% python3 -q
>>> import numpy as np
>>> from numpy import linalg as LA
>>> np.set_printoptions(suppress=True, linewidth=100)
>>> rnd = lambda a: np.round(a, 3) + 0
>>> m1 = np.load("mat.npy")
>>> m1
array([[ 3,  4,  5],
       [ 6,  7,  8],
       [ 9, 10, 11],
       [12, 13, 14]])
>>> # null space of dimension 1
>>> np.argsort(-LA.norm(m1, axis=0).round(6), kind="stable")[:3]
array([2, 1, 0])
>>> rnd(LA.norm(m1, 2) / LA.norm(m1))
np.float64(0.999)
>>> rank = LA.matrix_rank(m1)
>>> print(rank)
2
>>> null = LA.svd(m1)[2][rank:].T
>>> [int(LA.matrix_rank(np.delete(m1, i, axis=0))) for i in range(4)]
[2, 2, 2, 2]
>>> print([int(LA.matrix_rank(m1[:i])) for i in range(1, len(m1) + 1)])
[1, 2, 2, 2]
>>> [int(LA.matrix_rank(m1[:, :j + 1])) for j in range(3)]
[1, 2, 2]
>>> rnd(null @ null.T)
array([[ 0.167, -0.333,  0.167],
       [-0.333,  0.667, -0.333],
       [ 0.167, -0.333,  0.167]])
>>> np.allclose(m1 @ null, 0)
True
>>> rnd(m1 @ null)
array([[0.],
       [0.],
       [0.],
       [0.]])
>>> U, s, Vh = LA.svd(m1)
>>> V = Vh[:(s > 1e-8).sum()]
>>> rng = np.random.default_rng(742)
>>> x0 = m1[2] + 5 * m1[3] + rng.integers(2) * np.eye(3)[2]
>>> x0
array([69., 75., 81.])
>>> rnd(LA.norm(x0 - V.T @ V @ x0))
np.float64(0.0)
>>> print(LA.matrix_rank(np.vstack([m1, x0])))
2
>>> M = np.array([[-6, -5, -2],
...     [-3, -7, 3],
...     [-3, -8, -2],
...     [-11, -12, 3],
...     [-11, -15, 12],
...     [-19, -7, 4],
...     [-24, -2, 12],
...     [-28, 0, 11],
...     [-20, 5, 5],
...     [-17, 7, 10],
...     [-9, 8, 14],
...     [-17, 16, 19],
...     [-20, 22, 14],
...     [-14, 31, 18],
...     [-15, 28, 9],
...     [-14, 35, 13],
...     [-15, 29, 15]])
>>> Ac = M - M.mean(axis=1)
Traceback (most recent call last):
  File "<python-input-26>", line 1, in <module>
    Ac = M - M.mean(axis=1)
         ~~^~~~~~~~~~~~~~~~
ValueError: operands could not be broadcast together with shapes (17,3) (17,) 
>>> Ac = M - M.mean(axis=0)
>>> U, s, Vh = LA.svd(Ac, full_matrices=False)
>>> rnd(Vh[0] * np.sign(Vh[0, np.abs(Vh[0]).argmax()]))
array([-0.125,  0.955,  0.269])
>>> rnd(s)
array([68.509, 28.218, 16.059])
>>> rnd(np.abs(Vh[-1]))
array([0.428, 0.193, 0.883])
>>> (np.sign(U[:, 0]) == np.sign(U[0, 0])).astype(int)
array([1, 1, 1, 1, 1, 1, 1, 1, 1, 0, 0, 0, 0, 0, 0, 0, 0])
>>> np.abs(Vh[0]).argmax()
np.int64(1)
>>> feats = np.loadtxt("out1.csv", delimiter=",")
>>> print(feats)
[[ 0.658 -1.98   2.156]
 [-0.316  2.054  2.163]
 [ 2.034  1.54   1.579]
 [ 2.477  1.142  1.25 ]
 [-1.568 -2.299  1.12 ]
 [-0.846  2.412 -1.571]
 [-2.971  0.187  0.375]
 [-1.676 -2.346  0.829]
 [-0.964 -0.761 -2.737]
 [-1.996 -1.938  1.122]
 [-1.178  1.187  2.491]
 [-0.978  0.805 -2.719]
 [-1.629 -0.146 -2.515]
 [-2.875  0.302 -0.803]
 [-2.341  1.038 -1.563]
 [-0.847  2.659 -1.102]
 [ 1.772  2.402  0.298]
 [-2.877 -0.608 -0.596]
 [ 0.42  -2.015  2.183]]
>>> proj = feats @ LA.solve(feats.T @ feats, feats.T)
>>> rnd(LA.eigvalsh(proj))
array([0., 0., 0., 0., 0., 0., 0., 0., 0., 0., 0., 0., 0., 0., 0., 0., 1., 1., 1.])
>>> rnd(proj @ feats[:, 1])
array([-1.98 ,  2.054,  1.54 ,  1.142, -2.299,  2.412,  0.187, -2.346, -0.761, -1.938,  1.187,
        0.805, -0.146,  0.302,  1.038,  2.659,  2.402, -0.608, -2.015])
